$ python3 -q
>>> import numpy as np
>>> np.set_printoptions(suppress=True, linewidth=200)
>>> feats = np.array([[3.0, -4.0, 0.0], [-9.0, 1.0, 0.0], [0.0, 0.0, 2.0]])
>>> # 2 blocks once reordered
>>> np.flatnonzero(np.linalg.matrix_power((feats != 0) + (feats.T != 0) + np.eye(3), 3)[0])
array([0, 1])
>>> np.round(np.sort(np.linalg.eigvals(feats).real), 2)
array([-4.08,  2.  ,  8.08])
>>> feats @ feats
array([[ 45., -16.,   0.],
       [-36.,  37.,   0.],
       [  0.,   0.,   4.]])
>>> round(float(np.linalg.det(feats)), 2)
-66.0
>>> x = np.array([1, 2, 0])
>>> feats @ (2 * x)
array([-10., -14.,   0.])
>>> feats * x
array([[ 3., -8.,  0.],
       [-9.,  2.,  0.],
       [ 0.,  0.,  0.]])
>>> print(feats @ np.eye(3)[0])
[ 3. -9.  0.]
>>> hat = np.triu(np.array([[4, 2, 0], [4, 5, 1], [0, 5, 1]]), 1) + np.eye(3)
>>> Y = hat @ feats @ np.linalg.inv(hat)
>>> np.trace(Y), np.trace(feats)
(np.float64(6.0), np.float64(6.0))
>>> Y
array([[-15.,  28., -28.],
       [ -9.,  19., -17.],
       [  0.,   0.,   2.]])
>>> F = np.loadtxt("x.csv", delimiter=",")
>>> print(F.round(2) + 0)
[[ 0.67 -0.43  0.05  0.19]
 [-0.43  0.28 -0.03 -0.12]
 [ 0.05 -0.03  0.    0.01]
 [ 0.19 -0.12  0.01  0.05]]
>>> r = np.linalg.matrix_rank(F)
>>> r
np.int64(1)
>>> null = np.linalg.svd(F)[2][r:].T
>>> np.linalg.matrix_rank(F.T @ F), np.linalg.matrix_rank(F @ F.T)
(np.int64(1), np.int64(1))
>>> arr = np.load("mat.npy")
>>> arr
array([[3, 0, 0, 0, 0, 0],
       [2, 1, 0, 0, 0, 0],
       [0, 1, 0, 0, 0, 0],
       [0, 3, 2, 0, 0, 0],
       [0, 0, 3, 0, 0, 0],
       [1, 2, 3, 3, 1, 3]])
>>> r = np.linalg.matrix_rank(arr)
>>> print(r)
4
>>> null = np.linalg.svd(arr)[2][r:].T
>>> np.allclose(arr @ null, 0)
True
>>> [int(np.linalg.matrix_rank(arr[:i])) for i in range(1, len(arr) + 1)]
[1, 2, 2, 3, 3, 4]
>>> np.round(arr @ null, 2) + 0
array([[0., 0.],
       [0., 0.],
       [0., 0.],
       [0., 0.],
       [0., 0.],
       [0., 0.]])
